In [1]: import numpy as np

In [2]: from numpy import linalg as LA

In [3]: np.set_printoptions(suppress=True, linewidth=160)

In [4]: rnd = lambda a: np.round(a, 2) + 0

In [5]: M = np.loadtxt("case17.csv", delimiter=",")

In [6]: M
Out[6]: 
array([[ 0.,  0.,  0.,  0.,  0.,  5.,  5., -1.,  4., -2., -3., -1.],
       [ 0.,  0.,  0.,  0.,  0., -3.,  3., -4.,  2.,  2., -2., -5.],
       [ 0.,  0.,  0.,  0.,  0.,  5., -4.,  0.,  4.,  1.,  4.,  2.],
       [ 0.,  0.,  0.,  0.,  0., -1.,  0., -1., -4., -4., -4., -1.],
       [ 0.,  0.,  0.,  0.,  0.,  0., -4.,  2.,  4.,  5.,  5., -5.],
       [ 5., -3.,  5., -1.,  0.,  0.,  0.,  0.,  0.,  0.,  0.,  0.],
       [ 5.,  3., -4.,  0., -4.,  0.,  0.,  0.,  0.,  0.,  0.,  0.],
       [-1., -4.,  0., -1.,  2.,  0.,  0.,  0.,  0.,  0.,  0.,  0.],
       [ 4.,  2.,  4., -4.,  4.,  0.,  0.,  0.,  0.,  0.,  0.,  0.],
       [-2.,  2.,  1., -4.,  5.,  0.,  0.,  0.,  0.,  0.,  0.,  0.],
       [-3., -2.,  4., -4.,  5.,  0.,  0.,  0.,  0.,  0.,  0.,  0.],
       [-1., -5.,  2., -1., -5.,  0.,  0.,  0.,  0.,  0.,  0.,  0.]])

In [7]: np.all(LA.eigvalsh(M) > 0)
Out[7]: np.False_

In [8]: rnd(LA.eigvalsh(M).min())
Out[8]: np.float64(-13.59)

In [9]: J = np.load("data.npy")

In [10]: rnd(J)
Out[10]: 
array([[  2.15,  -4.03,  -0.85,  -4.53,  -6.03],
       [ -7.31,  -2.17, -10.31,  -6.03,  -4.17],
       [ -1.59,  -1.84,  -4.59,  -3.83,  -3.84],
       [  0.79,  -0.15,  -2.21,  -1.54,  -2.15],
       [  1.03,  -1.44,  -1.97,  -2.61,  -3.44],
       [  3.77,   4.01,   0.77,   3.16,   2.01],
       [  8.52,  -0.83,   5.52,   0.44,  -2.83],
       [ -1.6 ,  -2.37,  -4.6 ,  -4.31,  -4.37],
       [ -2.97,  -3.16,  -5.97,  -5.47,  -5.16],
       [ -3.41,   0.1 ,  -6.41,  -2.72,  -1.9 ],
       [  0.72,  -0.48,  -2.28,  -1.86,  -2.48],
       [  8.57,   2.74,   5.57,   3.62,   0.74],
       [ 10.1 ,   2.78,   7.1 ,   4.17,   0.78],
       [  4.45,   5.31,   1.45,   4.54,   3.31],
       [  0.97,  -3.2 ,  -2.03,  -4.19,  -5.2 ],
       [ -0.34,   4.51,  -3.34,   2.23,   2.51],
       [  2.54,   4.22,  -0.46,   2.94,   2.22],
       [ -0.35,  -0.03,  -3.35,  -1.81,  -2.03],
       [ -2.87,   1.16,  -5.87,  -1.59,  -0.84],
       [  0.43,   6.13,  -2.57,   3.92,   4.13],
       [  1.  ,  -4.16,  -2.  ,  -5.03,  -6.16],
       [  0.32,  -0.21,  -2.68,  -1.75,  -2.21],
       [  1.86,   3.37,  -1.14,   1.95,   1.37],
       [  5.  ,  -3.96,   2.  ,  -3.52,  -5.96],
       [  2.31,   4.89,  -0.69,   3.45,   2.89],
       [  4.37,  -1.92,   1.37,  -1.91,  -3.92],
       [  4.34,   1.74,   1.34,   1.32,  -0.26],
       [ -1.44,   2.28,  -4.44,  -0.12,   0.28],
       [  6.96,  -3.02,   3.96,  -2.03,  -5.02],
       [  4.57,   3.05,   1.57,   2.57,   1.05],
       [  6.9 ,  -0.53,   3.9 ,   0.16,  -2.53],
       [  4.97,  -1.04,   1.97,  -0.93,  -3.04],
       [ -1.27,  -0.79,  -4.27,  -2.8 ,  -2.79],
       [  2.96,   3.4 ,  -0.04,   2.34,   1.4 ],
       [  2.75,  -1.53,  -0.25,  -2.11,  -3.53],
       [  4.88,   2.85,   1.88,   2.5 ,   0.85],
       [  0.3 ,  -5.42,  -2.7 ,  -6.38,  -7.42],
       [  2.01,   2.09,  -0.99,   0.86,   0.09],
       [  6.33,  -0.74,   3.33,  -0.22,  -2.74],
       [  3.79,  -1.47,   0.79,  -1.71,  -3.47],
       [ -0.09,   1.14,  -3.09,  -0.68,  -0.86],
       [  1.85,  -3.05,  -1.15,  -3.76,  -5.05],
       [  3.13,   1.43,   0.13,   0.65,  -0.57]])

In [11]: LA.lstsq(J[:-1].T, J[-1])[2]
Out[11]: np.int32(3)

In [12]: np.allclose(J[:-1].T @ LA.lstsq(J[:-1].T, J[-1])[0], J[-1])
Out[12]: True

In [13]: np.unique(J.round(6), axis=0).shape
Out[13]: (43, 5)

In [14]: X = np.loadtxt("x.csv", delimiter=",")

In [15]: rnd(X)
Out[15]: 
array([[ 0.07, -0.07,  0.07,  0.12,  0.07, -0.07, -0.07,  0.12,  0.07, -0.07],
       [-0.07,  0.07, -0.07, -0.12, -0.07,  0.07,  0.07, -0.12, -0.07,  0.07],
       [ 0.07, -0.07,  0.07,  0.12,  0.07, -0.07, -0.07,  0.12,  0.07, -0.07],
       [ 0.12, -0.12,  0.12,  0.2 ,  0.12, -0.12, -0.12,  0.2 ,  0.12, -0.12],
       [ 0.07, -0.07,  0.07,  0.12,  0.07, -0.07, -0.07,  0.12,  0.07, -0.07],
       [-0.07,  0.07, -0.07, -0.12, -0.07,  0.07,  0.07, -0.12, -0.07,  0.07],
       [-0.07,  0.07, -0.07, -0.12, -0.07,  0.07,  0.07, -0.12, -0.07,  0.07],
       [ 0.12, -0.12,  0.12,  0.2 ,  0.12, -0.12, -0.12,  0.2 ,  0.12, -0.12],
       [ 0.07, -0.07,  0.07,  0.12,  0.07, -0.07, -0.07,  0.12,  0.07, -0.07],
       [-0.07,  0.07, -0.07, -0.12, -0.07,  0.07,  0.07, -0.12, -0.07,  0.07]])

In [16]: np.abs(np.diag(LA.qr(X)[1])) > 1e-9
Out[16]: array([ True, False, False, False, False, False, False, False, False, False])

In [17]: rnd(np.trace(LA.pinv(X) @ X))
Out[17]: np.float64(1.0)

In [18]: U, sigma, vt = LA.svd(X)

In [19]: rnd(sigma)
Out[19]: array([1., 0., 0., 0., 0., 0., 0., 0., 0., 0.])

In [20]: np.argmax(sigma[:-1] / (sigma[1:] + 1e-6)) + 1
Out[20]: np.int64(1)

In [21]: other = U[:, :1] @ np.diag(sigma[:1]) @ vt[:1]

In [22]: rnd(other)
Out[22]: 
array([[ 0.07, -0.07,  0.07,  0.12,  0.07, -0.07, -0.07,  0.12,  0.07, -0.07],
       [-0.07,  0.07, -0.07, -0.12, -0.07,  0.07,  0.07, -0.12, -0.07,  0.07],
       [ 0.07, -0.07,  0.07,  0.12,  0.07, -0.07, -0.07,  0.12,  0.07, -0.07],
       [ 0.12, -0.12,  0.12,  0.2 ,  0.12, -0.12, -0.12,  0.2 ,  0.12, -0.12],
       [ 0.07, -0.07,  0.07,  0.12,  0.07, -0.07, -0.07,  0.12,  0.07, -0.07],
       [-0.07,  0.07, -0.07, -0.12, -0.07,  0.07,  0.07, -0.12, -0.07,  0.07],
       [-0.07,  0.07, -0.07, -0.12, -0.07,  0.07,  0.07, -0.12, -0.07,  0.07],
       [ 0.12, -0.12,  0.12,  0.2 ,  0.12, -0.12, -0.12,  0.2 ,  0.12, -0.12],
       [ 0.07, -0.07,  0.07,  0.12,  0.07, -0.07, -0.07,  0.12,  0.07, -0.07],
       [-0.07,  0.07, -0.07, -0.12, -0.07,  0.07,  0.07, -0.12, -0.07,  0.07]])

In [23]: LA.matrix_rank(X, rtol=0.05)
Out[23]: np.int64(1)

In [24]: rnd(LA.norm(X[7] - X[4]))
Out[24]: np.float64(0.18)

In [25]: rnd(LA.norm(X, "nuc"))
Out[25]: np.float64(1.0)

In [26]: rnd(LA.norm(X, axis=1))
Out[26]: array([0.27, 0.27, 0.27, 0.45, 0.27, 0.27, 0.27, 0.45, 0.27, 0.27])

In [27]: K = np.loadtxt("block16.csv", delimiter=",")

In [28]: rnd(K)
Out[28]: 
array([[ 0.34, -0.13, -0.04, -0.4 , -0.57, -0.22, -0.04, -0.57],
       [-0.13,  0.97, -0.01, -0.08, -0.11, -0.04, -0.01, -0.11],
       [-0.04, -0.01,  1.  , -0.03, -0.04, -0.01,  0.  , -0.04],
       [-0.4 , -0.08, -0.03,  0.76, -0.34, -0.13, -0.03, -0.34],
       [-0.57, -0.11, -0.04, -0.34,  0.5 , -0.19, -0.04, -0.5 ],
       [-0.22, -0.04, -0.01, -0.13, -0.19,  0.93, -0.01, -0.19],
       [-0.04, -0.01,  0.  , -0.03, -0.04, -0.01,  1.  , -0.04],
       [-0.57, -0.11, -0.04, -0.34, -0.5 , -0.19, -0.04,  0.5 ]])

In [29]: vec = np.array([1, 2, 3, -3, 2, 0, -2, 3])

In [30]: rnd(LA.inv(K))
Out[30]: 
array([[ 0.34, -0.13, -0.04, -0.4 , -0.57, -0.22, -0.04, -0.57],
       [-0.13,  0.97, -0.01, -0.08, -0.11, -0.04, -0.01, -0.11],
       [-0.04, -0.01,  1.  , -0.03, -0.04, -0.01,  0.  , -0.04],
       [-0.4 , -0.08, -0.03,  0.76, -0.34, -0.13, -0.03, -0.34],
       [-0.57, -0.11, -0.04, -0.34,  0.5 , -0.19, -0.04, -0.5 ],
       [-0.22, -0.04, -0.01, -0.13, -0.19,  0.93, -0.01, -0.19],
       [-0.04, -0.01,  0.  , -0.03, -0.04, -0.01,  1.  , -0.04],
       [-0.57, -0.11, -0.04, -0.34, -0.5 , -0.19, -0.04,  0.5 ]])

In [31]: rnd(np.abs(LA.eigvals(K)))
Out[31]: array([1., 1., 1., 1., 1., 1., 1., 1.])

In [32]: rnd(np.sort(np.abs(np.degrees(np.angle(LA.eigvals(K))))))
Out[32]: array([  0.,   0.,   0.,   0.,   0.,   0.,   0., 180.])

In [33]: np.all(LA.eigvalsh(K) > 0)
Out[33]: np.False_

In [34]: [round(float(LA.det(K[:i, :i])), 2) + 0 for i in range(1, 9)]
Out[34]: [0.34, 0.31, 0.31, 0.07, -0.43, -0.5, -0.5, -1.0]

In [35]: other = K / LA.norm(K, axis=1, keepdims=True)

In [36]: G = other @ other.T

In [37]: (G - 2 * np.eye(8)).round(6).argmax(axis=1)
Out[37]: array([1, 0, 0, 0, 0, 0, 0, 0])

In [38]: np.argwhere(np.triu(np.abs(G) > 0.95, 1))
Out[38]: array([], shape=(0, 2), dtype=int64)

In [39]: rnd(G[2])
Out[39]: array([0., 0., 1., 0., 0., 0., 0., 0.])

In [40]: rng = np.random.default_rng(912)

In [41]: idx = rng.integers(0, 3, 9)

In [42]: mat = np.triu((idx[:, None] == idx) & (rng.random((9, 9)) < 0.8), 1).astype(int)

In [43]: mat += mat.T

In [44]: mat
Out[44]: 
array([[0, 0, 0, 0, 1, 0, 0, 1, 1],
       [0, 0, 0, 0, 0, 0, 1, 0, 0],
       [0, 0, 0, 0, 0, 0, 0, 1, 1],
       [0, 0, 0, 0, 0, 1, 0, 0, 0],
       [1, 0, 0, 0, 0, 0, 0, 0, 1],
       [0, 0, 0, 1, 0, 0, 0, 0, 0],
       [0, 1, 0, 0, 0, 0, 0, 0, 0],
       [1, 0, 1, 0, 0, 0, 0, 0, 1],
       [1, 0, 1, 0, 1, 0, 0, 1, 0]])

In [45]: idx = rng.permutation(9)

In [46]: idx
Out[46]: array([6, 2, 5, 7, 0, 1, 4, 8, 3])

In [47]: other = mat[idx][:, idx]

In [48]: rnd(np.sort(np.abs(LA.eigvals(other))))
Out[48]: array([0.46, 0.62, 1.  , 1.  , 1.  , 1.  , 1.47, 1.62, 2.94])

In [49]: np.trace(other)
Out[49]: np.int64(0)

In [50]: other
Out[50]: 
array([[0, 0, 0, 0, 0, 1, 0, 0, 0],
       [0, 0, 0, 1, 0, 0, 0, 1, 0],
       [0, 0, 0, 0, 0, 0, 0, 0, 1],
       [0, 1, 0, 0, 1, 0, 0, 1, 0],
       [0, 0, 0, 1, 0, 0, 1, 1, 0],
       [1, 0, 0, 0, 0, 0, 0, 0, 0],
       [0, 0, 0, 0, 1, 0, 0, 1, 0],
       [0, 1, 0, 1, 1, 0, 1, 0, 0],
       [0, 0, 1, 0, 0, 0, 0, 0, 0]])

In [51]: Q, R = LA.qr(mat)

In [52]: Q.shape, R.shape
Out[52]: ((9, 9), (9, 9))

In [53]: rnd(R)
Out[53]: 
array([[-1.73,  0.  , -1.15,  0.  , -0.58,  0.  ,  0.  , -0.58, -1.15],
       [ 0.  , -1.  ,  0.  ,  0.  ,  0.  ,  0.  ,  0.  ,  0.  ,  0.  ],
       [ 0.  ,  0.  , -0.82,  0.  , -0.41,  0.  ,  0.  , -0.41,  0.41],
       [ 0.  ,  0.  ,  0.  , -1.  ,  0.  ,  0.  ,  0.  ,  0.  ,  0.  ],
       [ 0.  ,  0.  ,  0.  ,  0.  ,  1.22,  0.  ,  0.  ,  1.22,  0.41],
       [ 0.  ,  0.  ,  0.  ,  0.  ,  0.  , -1.  ,  0.  ,  0.  ,  0.  ],
       [ 0.  ,  0.  ,  0.  ,  0.  ,  0.  ,  0.  , -1.  ,  0.  ,  0.  ],
       [ 0.  ,  0.  ,  0.  ,  0.  ,  0.  ,  0.  ,  0.  ,  1.  ,  1.  ],
       [ 0.  ,  0.  ,  0.  ,  0.  ,  0.  ,  0.  ,  0.  ,  0.  , -1.15]])

In [54]: rnd(np.abs(np.diag(R)))
Out[54]: array([1.73, 1.  , 0.82, 1.  , 1.22, 1.  , 1.  , 1.  , 1.15])

In [55]: rnd(Q @ R)
Out[55]: 
array([[0., 0., 0., 0., 1., 0., 0., 1., 1.],
       [0., 0., 0., 0., 0., 0., 1., 0., 0.],
       [0., 0., 0., 0., 0., 0., 0., 1., 1.],
       [0., 0., 0., 0., 0., 1., 0., 0., 0.],
       [1., 0., 0., 0., 0., 0., 0., 0., 1.],
       [0., 0., 0., 1., 0., 0., 0., 0., 0.],
       [0., 1., 0., 0., 0., 0., 0., 0., 0.],
       [1., 0., 1., 0., 0., 0., 0., 0., 1.],
       [1., 0., 1., 0., 1., 0., 0., 1., 0.]])

In [56]: rnd(Q)
Out[56]: 
array([[ 0.  ,  0.  ,  0.  ,  0.  ,  0.82,  0.  ,  0.  ,  0.  , -0.58],
       [ 0.  ,  0.  ,  0.  ,  0.  ,  0.  ,  0.  , -1.  ,  0.  ,  0.  ],
       [ 0.  ,  0.  ,  0.  ,  0.  ,  0.  ,  0.  ,  0.  ,  1.  ,  0.  ],
       [ 0.  ,  0.  ,  0.  ,  0.  ,  0.  , -1.  ,  0.  ,  0.  ,  0.  ],
       [-0.58,  0.  ,  0.82,  0.  ,  0.  ,  0.  ,  0.  ,  0.  ,  0.  ],
       [ 0.  ,  0.  ,  0.  , -1.  ,  0.  ,  0.  ,  0.  ,  0.  ,  0.  ],
       [ 0.  , -1.  ,  0.  ,  0.  ,  0.  ,  0.  ,  0.  ,  0.  ,  0.  ],
       [-0.58,  0.  , -0.41,  0.  , -0.41,  0.  ,  0.  ,  0.  , -0.58],
       [-0.58,  0.  , -0.41,  0.  ,  0.41,  0.  ,  0.  ,  0.  ,  0.58]])

In [57]: np.trace(Q @ Q.T)
Out[57]: np.float64(9.0)
